% python3 -q
>>> import numpy as np
>>> np.set_printoptions(suppress=True, linewidth=160)
>>> rnd = lambda a: np.round(a, 2) + 0
>>> M = np.array([[3, 4, 0, 0], [7, 3, 0, 0], [0, 0, 3, 4], [0, 0, 7, 3]])
>>> # 2 blocks once reordered
>>> ev, vecs = np.linalg.eig(M)
>>> rnd(M @ vecs[:, 0] - ev[0] * vecs[:, 0])
array([0., 0., 0., 0.])
>>> print(rnd(np.sort(np.linalg.eigvals(M @ M))))
[ 5.25  5.25 68.75 68.75]
>>> rnd(ev)
array([ 8.29, -2.29,  8.29, -2.29])
>>> M @ M
array([[37, 24,  0,  0],
       [42, 37,  0,  0],
       [ 0,  0, 37, 24],
       [ 0,  0, 42, 37]])
>>> rnd(np.linalg.det(M))
np.float64(361.0)
>>> rnd(np.abs(np.linalg.eigvals(M)).max())
np.float64(8.29)
>>> np.allclose(M @ M.T, M.T @ M)
False
>>> x0 = np.array([1, 1, 0, 2])
>>> target = M @ x0
>>> target
array([ 7, 10,  8,  6])
>>> rnd(np.linalg.solve(M, target))
array([1., 1., 0., 2.])
>>> x0 = np.array([-5, -3, 5, -5])
>>> target = M @ x0
>>> c, lr = np.zeros(4), 1 / np.linalg.norm(M, 2) ** 2
>>> for i in range(20):
...     c -= lr * M.T @ (M @ c - target)
...     if i % 5 == 0: print(i, round(np.linalg.norm(M @ c - target), 2))
... 
0 13.9
5 10.27
10 7.59
15 5.61
>>> rnd(np.linalg.cond(M))
np.float64(4.13)
>>> rnd(np.linalg.norm(M[2], 1)), rnd(np.linalg.norm(M[2], np.inf))
(np.float64(7.0), np.float64(4.0))
>>> rnd(np.linalg.norm(M[2] - M[0]))
np.float64(7.07)
>>> rnd(np.linalg.norm(M) ** 2 / np.linalg.norm(M, 2) ** 2)
np.float64(2.12)
>>> np.linalg.norm(M, axis=1).argmax()
np.int64(1)
>>> J = np.load("out14.npy")
>>> print(J)
[[ 2 -1  2 -2  3 -2 -3  2 -2  3  0 -2 -3  2]
 [-1 -1  3  2  2  1  3  0 -1 -2 -3 -3  0  2]
 [ 1 -3  2 -2  3  2  0 -2  3  2  2 -1 -2 -1]
 [-3  2 -2  1  2  3  0  3  2  0 -1 -2 -1 -3]
 [-1 -2  2 -1  2  2 -2  3  3 -3 -1  2 -1 -1]
 [-1 -3 -2  2  1  2  1  1  1 -3  3  0 -2  1]
 [ 1 -1 -1  0 -1 -3 -2 -2 -1  2 -2  3  3  1]]
>>> B = J / np.sqrt((J ** 2).mean(axis=1, keepdims=True))
>>> rnd(B[3])
array([-1.46,  0.97, -0.97,  0.49,  0.97,  1.46,  0.  ,  1.46,  0.97,  0.  , -0.49, -0.97, -0.49, -1.46])
>>> np.linalg.matrix_rank(B) == np.linalg.matrix_rank(J)
np.True_
>>> np.linalg.matrix_rank(J - J.mean(axis=1, keepdims=True))
np.int64(7)
>>> left, sig, Vh = np.linalg.svd(J, full_matrices=False)
>>> rnd(sig)
array([11.3 ,  9.37,  7.56,  6.78,  6.1 ,  5.35,  3.37])
>>> rnd(sig / sig[0])
array([1.  , 0.83, 0.67, 0.6 , 0.54, 0.47, 0.3 ])
>>> rnd(left.T @ left)
array([[1., 0., 0., 0., 0., 0., 0.],
       [0., 1., 0., 0., 0., 0., 0.],
       [0., 0., 1., 0., 0., 0., 0.],
       [0., 0., 0., 1., 0., 0., 0.],
       [0., 0., 0., 0., 1., 0., 0.],
       [0., 0., 0., 0., 0., 1., 0.],
       [0., 0., 0., 0., 0., 0., 1.]])
>>> W0 = np.load("data.npy")
>>> rnd(W0)
array([[-0.16, -0.08,  0.51,  0.28,  0.2 , -0.12, -0.28,  0.18,  0.38, -0.05, -0.09,  0.17,  0.2 ,  0.5 ],
       [ 0.35, -0.34,  0.27, -0.16,  0.06,  0.49,  0.1 ,  0.22, -0.17, -0.14, -0.15,  0.32,  0.09, -0.17],
       [-0.38, -0.09,  0.14, -0.54, -0.07,  0.08, -0.03, -0.37, -0.2 ,  0.32,  0.01,  0.38,  0.18,  0.19],
       [-0.09,  0.34, -0.09, -0.31,  0.32,  0.18, -0.2 ,  0.11,  0.17, -0.08,  0.66,  0.  ,  0.02, -0.02],
       [-0.28, -0.43,  0.09,  0.02,  0.01,  0.17, -0.44, -0.01, -0.16, -0.22,  0.12, -0.14, -0.61, -0.02],
       [ 0.09,  0.55,  0.48, -0.13, -0.2 , -0.21, -0.31, -0.12, -0.3 , -0.11, -0.23, -0.05, -0.16, -0.16],
       [-0.22,  0.17, -0.07,  0.21, -0.09,  0.19, -0.13,  0.62, -0.38,  0.52, -0.01, -0.02,  0.03,  0.04],
       [ 0.31,  0.11,  0.26,  0.06,  0.59, -0.04,  0.26, -0.08, -0.09,  0.33,  0.08,  0.12, -0.42,  0.03],
       [-0.47,  0.02,  0.3 ,  0.24, -0.25, -0.06,  0.54,  0.01,  0.13,  0.  ,  0.23,  0.19, -0.23, -0.26],
       [-0.25,  0.26, -0.24, -0.06,  0.25, -0.05,  0.18,  0.26, -0.24, -0.58, -0.23,  0.36, -0.08,  0.16],
       [-0.16,  0.13, -0.13, -0.28,  0.04,  0.26,  0.18,  0.  ,  0.32,  0.17, -0.48, -0.29, -0.36,  0.29],
       [-0.19,  0.22, -0.03,  0.49,  0.21,  0.55, -0.05, -0.5 , -0.14, -0.05, -0.09, -0.08,  0.2 , -0.05],
       [-0.06, -0.19,  0.17, -0.06,  0.13, -0.17,  0.32, -0.03, -0.5 , -0.14,  0.17, -0.51,  0.18,  0.38],
       [-0.35, -0.18,  0.04, -0.12,  0.5 , -0.26, -0.08,  0.08,  0.04,  0.09, -0.29, -0.18,  0.22, -0.56],
       [ 0.03, -0.14, -0.38,  0.23,  0.1 , -0.35, -0.17, -0.21, -0.19,  0.18, -0.04,  0.37, -0.18,  0.14]])
>>> # orthonormal columns
>>> left, sig, Vh = np.linalg.svd(W0, full_matrices=False)
>>> (sig > 1e-8).sum()
np.int64(14)
>>> rnd(sig)
array([1., 1., 1., 1., 1., 1., 1., 1., 1., 1., 1., 1., 1., 1.])
